>>> import numpy as np
>>> np.set_printoptions(precision=3, suppress=True, linewidth=120, legacy="1.25")
>>> A2 = np.array([[1, 0, 1, -1, 3, -3, 2, 2, 0],
...     [2, -1, -3, -3, -2, 1, 3, 1, -2],
...     [-2, 0, 3, -2, 1, 0, 3, -3, 0],
...     [2, 0, 0, -1, 1, 1, 1, 3, 2],
...     [-1, 2, 1, 0, -2, 0, 0, -2, 2],
...     [0, -3, 2, 0, 1, -2, 0, 3, 3],
...     [2, -3, 2, -2, 3, -3, 0, 1, 2],
...     [2, 0, -1, -1, -2, -1, 0, 3, 2],
...     [2, 2, 3, -3, -2, -3, 2, 3, -3]])
>>> A = np.tril(A2)
>>> A
array([[ 1,  0,  0,  0,  0,  0,  0,  0,  0],
       [ 2, -1,  0,  0,  0,  0,  0,  0,  0],
       [-2,  0,  3,  0,  0,  0,  0,  0,  0],
       [ 2,  0,  0, -1,  0,  0,  0,  0,  0],
       [-1,  2,  1,  0, -2,  0,  0,  0,  0],
       [ 0, -3,  2,  0,  1, -2,  0,  0,  0],
       [ 2, -3,  2, -2,  3, -3,  0,  0,  0],
       [ 2,  0, -1, -1, -2, -1,  0,  3,  0],
       [ 2,  2,  3, -3, -2, -3,  2,  3, -3]])
>>> rank = np.linalg.matrix_rank(A)
>>> rank
8
>>> ns = np.linalg.svd(A)[2][rank:].T
>>> np.round(ns[:, 0] / ns[np.abs(ns[:, 0]).round(6).argmax(), 0], 3) + 0
array([0.   , 0.   , 0.   , 0.   , 0.   , 0.   , 1.   , 0.   , 0.667])
>>> [int(np.linalg.matrix_rank(A[:i])) for i in range(1, len(A) + 1)]
[1, 2, 3, 4, 5, 6, 6, 7, 8]
>>> np.linalg.matrix_rank(A.T @ A), np.linalg.matrix_rank(A @ A.T)
(8, 8)
>>> [int(np.linalg.matrix_rank(np.delete(A, i, axis=0))) for i in range(9)]
[8, 8, 8, 8, 8, 8, 8, 7, 7]
>>> data = np.load("a.npy")
>>> data
array([[ 0.265,  0.353, -0.265],
       [ 0.353,  0.471, -0.353],
       [-0.265, -0.353,  0.265]])
>>> U, sv, VT = np.linalg.svd(data)
>>> np.argmax(sv[:-1] / (sv[1:] + 1e-6)) + 1
1
>>> sv.round(3) + 0
array([1., 0., 0.])
>>> A2 = U[:, :1] @ np.diag(sv[:1]) @ VT[:1]
>>> np.linalg.matrix_rank(data, rtol=0.05)
1
>>> np.round(np.abs(data - A2).max(), 3)
0.0
>>> A2
array([[ 0.265,  0.353, -0.265],
       [ 0.353,  0.471, -0.353],
       [-0.265, -0.353,  0.265]])
>>> np.round(np.linalg.norm(data - A2) / np.linalg.norm(data), 3)
0.0
>>> W0 = np.loadtxt("run9.csv", delimiter=",")
>>> W0
array([[-23.944,  -6.075, -17.98 , -18.016, -20.872,   0.036],
       [ -8.003,  -1.991,  -6.044,  -5.971,  -6.957,  -0.074],
       [-15.999,  -3.939, -12.017, -12.036, -13.969,   0.034],
       [ 24.047,   5.992,  17.974,  18.022,  20.98 ,   0.065],
       [-23.99 ,  -6.017, -17.882, -17.974, -20.982,  -0.054]])
>>> np.round(np.linalg.norm(W0) ** 2 / np.linalg.norm(W0, 2) ** 2, 3)
1.0
>>> round(np.linalg.norm(W0, 2), 3)
77.686
>>> round(np.linalg.norm(W0, 1), 3), round(np.linalg.norm(W0, np.inf), 3)
(95.983, 87.08)
>>> blk = np.stack([W0, 2 * W0, W0[::-1]])
>>> np.linalg.matrix_rank(blk.reshape(3, -1))
2
>>> U, sv, VT = np.linalg.svd(W0, full_matrices=False)
>>> U.shape, sv.shape, VT.shape
((5, 5), (5,), (5, 6))
>>> (sv > 1e-8).sum()
5
>>> np.abs(VT[0])
array([0.582, 0.146, 0.436, 0.437, 0.508, 0.001])
>>> np.abs(U[:, 0]).round(6).argmax()
3
>>> np.round(np.sqrt((sv ** 2).sum()), 3), round(float(np.linalg.norm(W0)), 3)
(77.687, 77.687)
>>> np.round(VT @ VT.T, 3) + 0
array([[1., 0., 0., 0., 0.],
       [0., 1., 0., 0., 0.],
       [0., 0., 1., 0., 0.],
       [0., 0., 0., 1., 0.],
       [0., 0., 0., 0., 1.]])
>>> np.allclose(U * sv @ VT, W0)
True
>>> np.round(U.T @ W0 @ VT.T, 3) + 0
array([[77.686,  0.   ,  0.   ,  0.   ,  0.   ],
       [ 0.   ,  0.149,  0.   ,  0.   ,  0.   ],
       [ 0.   ,  0.   ,  0.11 ,  0.   ,  0.   ],
       [ 0.   ,  0.   ,  0.   ,  0.098,  0.   ],
       [ 0.   ,  0.   ,  0.   ,  0.   ,  0.018]])
>>> sv
array([77.686,  0.149,  0.11 ,  0.098,  0.018])
>>> U, sv, VT = np.linalg.svd(W0)
>>> sv
array([77.686,  0.149,  0.11 ,  0.098,  0.018])
>>> A2 = U[:, :1] @ np.diag(sv[:1]) @ VT[:1]
>>> np.linalg.matrix_rank(W0, rtol=0.05)
1
>>> np.round(np.linalg.norm(W0 - A2) / np.linalg.norm(W0), 3)
0.003
>>> np.linalg.matrix_rank(W0, rtol=0.1)
1
>>> mat = np.array([[-1, 0, 0, 0, 0, 0, 0, 0],
...     [-1, 1, 0, 0, 0, 0, 0, 0],
...     [1, 0, 2, 0, 0, 0, 0, 0],
...     [-3, -3, -5, -2, 0, 0, 0, 0],
...     [-4, 2, 3, 1, -5, 0, 0, 0],
...     [5, 0, 3, 4, -5, 4, 0, 0],
...     [0, -2, -5, 0, -4, 4, -3, 0],
...     [0, 1, 4, 4, -4, -4, 1, 5]])
>>> O, V = np.linalg.qr(mat[:, :1])[0], np.linalg.qr(mat[:, 1:])[0]
>>> sv = np.linalg.svd(O.T @ V, compute_uv=False)
>>> np.degrees(np.arccos(sv.clip(0, 1)))
array([7.895])
>>> x = np.array([-1, -1, -1, 1, -1, 0, -1, -2])
>>> h = np.maximum(mat @ x, 0)
>>> np.maximum(mat @ x, 0) - np.maximum(-mat @ x, 0)
array([ 1,  0, -3,  9,  5,  1, 14, -8])
>>> np.maximum(mat @ (3 * x), 0)
array([ 3,  0,  0, 27, 15,  3, 42,  0])
>>> mat * (h > 1e-9)[:, None]
array([[-1,  0,  0,  0,  0,  0,  0,  0],
       [ 0,  0,  0,  0,  0,  0,  0,  0],
       [ 0,  0,  0,  0,  0,  0,  0,  0],
       [-3, -3, -5, -2,  0,  0,  0,  0],
       [-4,  2,  3,  1, -5,  0,  0,  0],
       [ 5,  0,  3,  4, -5,  4,  0,  0],
       [ 0, -2, -5,  0, -4,  4, -3,  0],
       [ 0,  0,  0,  0,  0,  0,  0,  0]])
>>> mat.T @ h
array([-43, -45, -97,  -9, -86,  60, -42,   0])
>>> np.flatnonzero(h > 1e-9)
array([0, 3, 4, 5, 6])
>>> x = np.array([-3, 0, 1, 3, 3, 3, 1, 3])
>>> mat @ np.ones(8)
array([ -1.,   0.,   3., -13.,  -3.,  11., -10.,   7.])
>>> mat @ (2 * x)
array([  6,   6,  -2,  -4,   6,  -6, -16,  16])
>>> mat @ np.eye(8)[6]
array([ 0.,  0.,  0.,  0.,  0.,  0., -3.,  1.])
>>> np.einsum("ij,j->i", mat, x)
array([ 3,  3, -1, -2,  3, -3, -8,  8])
>>> (mat @ x).argmax()
7
>>> O, r_ = np.linalg.qr(mat)
>>> np.abs(np.diag(r_))
array([7.28 , 4.359, 3.997, 3.642, 4.015, 1.894, 0.881, 0.388])
>>> np.round(abs(r_[0, 0]), 3), np.round(np.linalg.norm(mat[:, 0]), 3)
(7.28, 7.28)
>>> np.allclose(r_.T @ r_, mat.T @ mat)
True
>>> np.round(O.T @ O, 3) + 0
array([[1., 0., 0., 0., 0., 0., 0., 0.],
       [0., 1., 0., 0., 0., 0., 0., 0.],
       [0., 0., 1., 0., 0., 0., 0., 0.],
       [0., 0., 0., 1., 0., 0., 0., 0.],
       [0., 0., 0., 0., 1., 0., 0., 0.],
       [0., 0., 0., 0., 0., 1., 0., 0.],
       [0., 0., 0., 0., 0., 0., 1., 0.],
       [0., 0., 0., 0., 0., 0., 0., 1.]])
>>> np.round(np.trace(O @ O.T), 3)
8.0
>>> rng = np.random.default_rng(798697)
>>> idx = rng.permutation(8)
>>> A2 = mat[:, idx] * rng.choice([-1, 1], 8)
>>> A2
array([[ 0,  1,  0,  0,  0,  0,  0,  0],
       [ 0,  1,  0,  0,  0,  0, -1,  0],
       [ 0, -1,  2,  0,  0,  0,  0,  0],
       [ 0,  3, -5,  0,  0,  0,  3, -2],
       [ 0,  4,  3,  0,  5,  0, -2,  1],
       [ 4, -5,  3,  0,  5,  0,  0,  4],
       [ 4,  0, -5,  3,  4,  0,  2,  0],
       [-4,  0,  4, -1,  4, -5, -1,  4]])
>>> U, _, VT = np.linalg.svd(mat.T @ A2)
>>> np.round(U @ VT, 3) + 0
array([[ 0., -1.,  0.,  0.,  0.,  0.,  0.,  0.],
       [ 0.,  0.,  0.,  0.,  0.,  0., -1.,  0.],
       [ 0.,  0.,  1.,  0.,  0.,  0.,  0.,  0.],
       [ 0.,  0.,  0.,  0.,  0.,  0.,  0.,  1.],
       [ 0.,  0.,  0.,  0., -1.,  0.,  0.,  0.],
       [ 1.,  0.,  0.,  0.,  0.,  0.,  0.,  0.],
       [ 0.,  0.,  0., -1.,  0.,  0.,  0.,  0.],
       [ 0.,  0.,  0.,  0.,  0., -1.,  0.,  0.]])
>>> A2 = np.array([[4, 7, 5, 1, 5],
...     [4, -9, 2, -5, -5],
...     [3, -1, 0, 1, -8],
...     [2, 0, -1, 9, -5],
...     [9, -7, -4, 7, -8]])
>>> M = A2 + A2.T
>>> M
array([[  8,  11,   8,   3,  14],
       [ 11, -18,   1,  -5, -12],
       [  8,   1,   0,   0, -12],
       [  3,  -5,   0,  18,   2],
       [ 14, -12, -12,   2, -16]])
>>> P = np.triu(np.array([[2, 1, 2, -2, -1],
...     [2, 1, 1, 2, 2],
...     [1, 1, -1, 1, -1],
...     [2, -1, 2, 1, -1],
...     [2, -2, 0, 1, -2]]), 1) + np.eye(5)
>>> A2 = P @ M @ np.linalg.inv(P)
>>> A2
array([[  15.,    2.,  -11.,   -3.,  -13.],
       [  53., -104.,  -25.,  374.,  558.],
       [  -3.,   11.,    7.,  -19.,  -31.],
       [ -11.,   18.,   16.,  -58.,  -71.],
       [  14.,  -26.,  -14.,   96.,  132.]])
>>> x = np.array([5, 4, 5, 2, 2])
>>> h = np.maximum(M @ x, 0)
>>> h
array([158,   0,  20,  35,   0])
>>> np.maximum(M @ (3 * x), 0)
array([474,   0,  60, 105,   0])
>>> A2 = np.array([[2, 2], [3, 2], [0, 1]])
>>> m1 = np.tile(A2, (2, 3))
>>> m1
array([[2, 2, 2, 2, 2, 2],
       [3, 2, 3, 2, 3, 2],
       [0, 1, 0, 1, 0, 1],
       [2, 2, 2, 2, 2, 2],
       [3, 2, 3, 2, 3, 2],
       [0, 1, 0, 1, 0, 1]])
>>> U, sv, VT = np.linalg.svd(m1)
>>> sv.round(3) + 0
array([11.278,  2.194,  0.   ,  0.   ,  0.   ,  0.   ])
>>> np.argmax(sv[:-1] / (sv[1:] + 1e-6)) + 1
2
>>> A2 = U[:, :2] @ np.diag(sv[:2]) @ VT[:2]
>>> np.round(np.abs(m1 - A2).max(), 3)
0.0
>>> np.linalg.matrix_rank(A2)
2
>>> round(np.linalg.norm(m1 - A2) / np.linalg.norm(m1), 3)
0.0
>>> feats = np.loadtxt("x.csv", delimiter=",")
>>> feats
array([[0., 0., 0., 2.],
       [0., 0., 0., 2.],
       [0., 0., 0., 0.],
       [2., 2., 0., 0.]])
>>> np.all(np.linalg.eigvalsh(M) > 0)
False
>>> round(np.linalg.eigvalsh(M).min(), 3)
-39.083
>>> E = np.load("arr.npy")
>>> E
array([[-2,  2,  1, -3, -3,  3, -2],
       [ 2, -2,  2,  1, -3, -3,  3],
       [ 1,  2, -2,  2,  1, -3, -3],
       [-3,  1,  2, -2,  2,  1, -3],
       [-3, -3,  1,  2, -2,  2,  1],
       [ 3, -3, -3,  1,  2, -2,  2],
       [-2,  3, -3, -3,  1,  2, -2]])
>>> vals, V = np.linalg.eigh(E)
>>> V @ np.diag(vals) @ V.T
array([[-2.,  2.,  1., -3., -3.,  3., -2.],
       [ 2., -2.,  2.,  1., -3., -3.,  3.],
       [ 1.,  2., -2.,  2.,  1., -3., -3.],
       [-3.,  1.,  2., -2.,  2.,  1., -3.],
       [-3., -3.,  1.,  2., -2.,  2.,  1.],
       [ 3., -3., -3.,  1.,  2., -2.,  2.],
       [-2.,  3., -3., -3.,  1.,  2., -2.]])
>>> (vals > 1e-8).sum(), (vals < -1e-8).sum()
(3, 4)
>>> vals
array([-11.263,  -8.241,  -3.542,  -1.653,   1.302,   4.458,   4.939])
>>> np.linalg.eigvalsh(E @ E)
array([  1.696,   2.733,  12.547,  19.873,  24.391,  67.913, 126.847])
>>> np.linalg.svd(E, compute_uv=False)
array([11.263,  8.241,  4.939,  4.458,  3.542,  1.653,  1.302])
>>> idx = rng.permutation(8)
>>> idx
array([1, 3, 7, 6, 2, 0, 5, 4])
>>> A2 = mat[idx][:, idx]
>>> np.allclose(A2, mat)
False
>>> round(float(np.linalg.det(A2)), 3), np.round(np.linalg.det(mat[idx]), 3)
(1200.0, 1200.0)
>>> A2
array([[ 1,  0,  0,  0,  0, -1,  0,  0],
       [-3, -2,  0,  0, -5, -3,  0,  0],
       [ 1,  4,  5,  1,  4,  0, -4, -4],
       [-2,  0,  0, -3, -5,  0,  4, -4],
       [ 0,  0,  0,  0,  2,  1,  0,  0],
       [ 0,  0,  0,  0,  0, -1,  0,  0],
       [ 0,  4,  0,  0,  3,  5,  4, -5],
       [ 2,  1,  0,  0,  3, -4,  0, -5]])
>>> np.sort(np.abs(np.linalg.eigvals(A2)))
array([1., 1., 2., 2., 3., 4., 5., 5.])
>>> theta = np.radians(180)
>>> r_ = np.eye(7)
>>> r_[5, 5] = r_[0, 0] = np.cos(theta)
>>> r_[5, 0], r_[0, 5] = -np.sin(theta), np.sin(theta)
>>> r_.round(3) + 0
array([[-1.,  0.,  0.,  0.,  0.,  0.,  0.],
       [ 0.,  1.,  0.,  0.,  0.,  0.,  0.],
       [ 0.,  0.,  1.,  0.,  0.,  0.,  0.],
       [ 0.,  0.,  0.,  1.,  0.,  0.,  0.],
       [ 0.,  0.,  0.,  0.,  1.,  0.,  0.],
       [ 0.,  0.,  0.,  0.,  0., -1.,  0.],
       [ 0.,  0.,  0.,  0.,  0.,  0.,  1.]])
>>> A2 = E @ r_.T
>>> np.allclose(E @ E.T, A2 @ A2.T)
True
>>> np.allclose(np.linalg.norm(E, axis=1), np.linalg.norm(A2, axis=1))
True
>>> np.abs(A2 - E).max(axis=0)
array([6., 0., 0., 0., 0., 6., 0.])
>>> np.linalg.svd(E, compute_uv=False), np.linalg.svd(A2, compute_uv=False)
(array([11.263,  8.241,  4.939,  4.458,  3.542,  1.653,  1.302]), array([11.263,  8.241,  4.939,  4.458,  3.542,  1.653,  1.302]))
